% python3 -q
>>> import numpy as np
>>> np.set_printoptions(precision=1, suppress=True, linewidth=120)
>>> K = np.array([[-1.7, 1.1, -2.2],
...     [1.7, -1.2, 2.2],
...     [1.7, -2.1, 1.3],
...     [0.7, -0.2, 2.9],
...     [1.5, 1.9, 1.8],
...     [1.9, -2.2, -0.6],
...     [-0.5, -2.9, -0.5],
...     [2.2, 1.1, 1.7],
...     [2.1, 1.8, -1.1],
...     [0.6, -2.5, -1.5],
...     [-0.4, -1.8, 2.4],
...     [-1.8, 2.1, -1.2]])
>>> M2 = np.c_[K[:, :1] @ np.array([[-1]]), np.array([1, 1, 0, 1, 1, 0, 0, 1, 0, 0, 2, 0])]
>>> M2
array([[ 1.7,  1. ],
       [-1.7,  1. ],
       [-1.7,  0. ],
       [-0.7,  1. ],
       [-1.5,  1. ],
       [-1.9,  0. ],
       [ 0.5,  0. ],
       [-2.2,  1. ],
       [-2.1,  0. ],
       [-0.6,  0. ],
       [ 0.4,  2. ],
       [ 1.8,  0. ]])
>>> np.round(np.linalg.lstsq(K, M2[:, 0])[0], 1) + 0
array([-1.,  0.,  0.])
>>> np.round(np.linalg.norm(M2 - K @ np.linalg.lstsq(K, M2)[0], axis=0), 1) + 0
array([0. , 2.4])
>>> vec = np.array([0, 2])
>>> y = M2 @ vec
>>> np.round(np.linalg.solve(M2.T @ M2, M2.T @ y), 1) + 0
array([0., 2.])
>>> rng = np.random.default_rng(46549)
>>> y = y + 0.3 * rng.normal(size=12)
>>> y.round(1) + 0
array([ 1.7,  1.8,  0. ,  2. ,  1.8, -0.1,  0.2,  1.7,  0.2,  0.1,  4.4,  0.5])
>>> c, *_ = np.linalg.lstsq(M2, y)
>>> c
array([0.1, 2. ])
>>> c.round()
array([0., 2.])
>>> vec = np.array([2, 0, 2])
>>> y = K @ vec
>>> np.round(np.linalg.solve(K.T @ K, K.T @ y), 1) + 0
array([2., 0., 2.])
>>> np.round(np.linalg.pinv(K) @ K, 1) + 0
array([[1., 0., 0.],
       [0., 1., 0.],
       [0., 0., 1.]])
>>> np.round(np.linalg.lstsq(K, y)[0], 1) + 0
array([2., 0., 2.])
>>> y = y + 0.1 * rng.normal(size=12)
>>> y
array([-7.8,  7.9,  6.1,  7.3,  6.6,  2.7, -2.2,  7.8,  2.1, -1.8,  3.9, -5.9])
>>> c, *_ = np.linalg.lstsq(K, y)
>>> round(float(np.linalg.norm(y - K @ c)), 1)
0.3
>>> c.round()
array([2., 0., 2.])
>>> [round(float(np.linalg.norm(np.linalg.solve(K.T @ K + lam * np.eye(3), K.T @ y))), 2) for lam in (0, 1, 10, 100)]
[2.84, 2.78, 2.34, 0.92]
>>> idx = rng.permutation(3)
>>> M2 = K[:, idx] * rng.choice([-1, 1], 3)
>>> M2
array([[-1.1,  2.2,  1.7],
       [ 1.2, -2.2, -1.7],
       [ 2.1, -1.3, -1.7],
       [ 0.2, -2.9, -0.7],
       [-1.9, -1.8, -1.5],
       [ 2.2,  0.6, -1.9],
       [ 2.9,  0.5,  0.5],
       [-1.1, -1.7, -2.2],
       [-1.8,  1.1, -2.1],
       [ 2.5,  1.5, -0.6],
       [ 1.8, -2.4,  0.4],
       [-2.1,  1.2,  1.8]])
>>> left, _, Vh = np.linalg.svd(K.T @ M2)
>>> np.round(left @ Vh, 1) + 0
array([[ 0.,  0., -1.],
       [-1.,  0.,  0.],
       [ 0., -1.,  0.]])
>>> np.round(np.linalg.lstsq(K, M2)[0], 1) + 0
array([[ 0.,  0., -1.],
       [-1.,  0.,  0.],
       [ 0., -1.,  0.]])
>>> idx
array([1, 2, 0])
>>> J = np.load("m.npy")
>>> J
array([[-3,  0,  0],
       [ 0,  0,  0],
       [ 0,  0,  0],
       [ 0,  0,  2]])
>>> rk = np.linalg.matrix_rank(J)
>>> rk
np.int64(2)
>>> ns = np.linalg.svd(J)[2][rk:].T
>>> ns.shape
(3, 1)
>>> ns[:, 0] / ns[np.abs(ns[:, 0]).round(6).argmax(), 0]
array([0., 1., 0.])
>>> ns @ ns.T
array([[0., 0., 0.],
       [0., 1., 0.],
       [0., 0., 0.]])
>>> M2 = np.array([[-3, 2, 3], [-1, -1, 0], [-3, 3, 1]])
>>> np.einsum("ij,ij->i", J, J)
array([9, 0, 0, 4])
>>> np.einsum("ij->j", J)
array([-3,  0,  2])
>>> np.vstack([J, M2.T]).shape
(7, 3)
>>> M2.T @ J.T
array([[ 9,  0,  0, -6],
       [-6,  0,  0,  6],
       [-9,  0,  0,  2]])
>>> np.einsum("ik,kj->ij", J, M2)
array([[ 9, -6, -9],
       [ 0,  0,  0],
       [ 0,  0,  0],
       [-6,  6,  2]])
>>> np.linalg.matrix_rank(J, rtol=0.1)
np.int64(2)
>>> np.argsort(-np.linalg.norm(J, axis=0).round(6), kind="stable")[:3]
array([0, 2, 1])
>>> E = np.load("case16.npy")
>>> E
array([[ 0.1,  0.1, -0.2,  0.2],
       [ 0.7,  2.2, -0.9,  1.5],
       [ 0. ,  0.2, -0.5,  0.7]])
>>> left, sv, Vh = np.linalg.svd(E, full_matrices=False)
>>> np.round(left.T @ left, 1) + 0
array([[1., 0., 0.],
       [0., 1., 0.],
       [0., 0., 1.]])
>>> np.cumsum(sv ** 2) / np.sum(sv ** 2)
array([1., 1., 1.])
>>> np.abs(left[:, 0]).round(6).argmax()
np.int64(1)
>>> np.round(np.sqrt((sv ** 2).sum()), 1), round(float(np.linalg.norm(E)), 1)
(np.float64(3.0), 3.0)
>>> E.reshape(-1, 2)
array([[ 0.1,  0.1],
       [-0.2,  0.2],
       [ 0.7,  2.2],
       [-0.9,  1.5],
       [ 0. ,  0.2],
       [-0.5,  0.7]])
>>> E.reshape(2, -1)
array([[ 0.1,  0.1, -0.2,  0.2,  0.7,  2.2],
       [-0.9,  1.5,  0. ,  0.2, -0.5,  0.7]])
>>> E.ravel(order="F")
array([ 0.1,  0.7,  0. ,  0.1,  2.2,  0.2, -0.2, -0.9, -0.5,  0.2,  1.5,  0.7])
>>> T = E.reshape(3, 2, -1)
>>> T.transpose(1, 0, 2)
array([[[ 0.1,  0.1],
        [ 0.7,  2.2],
        [ 0. ,  0.2]],

       [[-0.2,  0.2],
        [-0.9,  1.5],
        [-0.5,  0.7]]])
>>> np.round(np.einsum("ihd,ihd->ih", T, T), 1) + 0
array([[0. , 0.1],
       [5.3, 3.1],
       [0. , 0.7]])
>>> T.shape
(3, 2, 2)
>>> T.sum(axis=1)
array([[-0.1,  0.3],
       [-0.2,  3.7],
       [-0.5,  0.9]])
>>> np.swapaxes(T, 1, 2)[1]
array([[ 0.7, -0.9],
       [ 2.2,  1.5]])
>>> M2 = np.array([[3, 1, 1], [1, 2, 1], [-2, 2, 0], [-3, -2, 1]])
>>> np.einsum("ij,ij->i", E, E)
array([0.1, 8.4, 0.8])
>>> np.vstack([E, M2.T]).shape
(6, 4)
>>> M2.T @ E.T
array([[ 0.2,  1.6, -0.9],
       [-0.5,  0.3, -2. ],
       [ 0.4,  4.4,  0.9]])
>>> np.linalg.matrix_rank(np.vstack([E, M2.T]))
np.int64(4)
>>> M = np.array([[1, -1], [1, 0]])
>>> round(float(np.linalg.norm(E)), 1)
3.0
>>> np.count_nonzero(E)
np.int64(11)
>>> np.linalg.svd(E, compute_uv=False)
array([3. , 0.6, 0.1])
>>> np.abs(E).max()
np.float64(2.2)
>>> idx = rng.permutation(2)
>>> M2 = M[:, idx] * rng.choice([-1, 1], 2)
>>> M2
array([[-1, -1],
       [ 0, -1]])
>>> left, _, Vh = np.linalg.svd(M.T @ M2)
>>> np.round(left @ Vh, 1) + 0
array([[ 0., -1.],
       [ 1.,  0.]])
>>> idx
array([1, 0])
>>> M2 = M / np.sqrt((M ** 2).mean(axis=1, keepdims=True))
>>> np.linalg.norm(M2, axis=1)
array([1.4, 1.4])
>>> arr = np.loadtxt("w.csv", delimiter=",")
>>> arr
array([[-0.5,  0.1, -0.3],
       [-0.4,  0.3, -0.2],
       [-0.5, -0.3, -0.3],
       [-0.2,  0.5, -0.2],
       [-0.7, -1. , -0.3],
       [ 0.2, -0.1,  0.1],
       [ 0.7, -0.3,  0.5],
       [ 0.9, -0.3,  0.6],
       [-0.6,  1. , -0.5],
       [-0.7,  1. , -0.6],
       [-0.7,  1. , -0.6],
       [ 0.8, -0.9,  0.6],
       [ 0.1,  0.9, -0.1],
       [-0.3, -0.3, -0.1],
       [ 0.8, -0.7,  0.5],
       [-1. ,  0.9, -0.9],
       [ 0.6, -0.8,  0.4],
       [-0.2,  0. , -0.1],
       [-0.9,  0.9, -0.7],
       [ 0.6, -0.3,  0.4],
       [ 1. , -1. ,  0.9],
       [ 1. , -0.7,  0.8],
       [ 0.6, -0.9,  0.5]])
>>> # row 10 repeats row 9
>>> cov = np.cov(arr, rowvar=False)
>>> cov.shape
(3, 3)
>>> np.round(np.polyfit(arr[:, 0], arr[:, 2], 1), 1) + 0
array([0.7, 0. ])
>>> np.round(np.linalg.eigvalsh(cov)[::-1], 1) + 0
array([1.1, 0.2, 0. ])
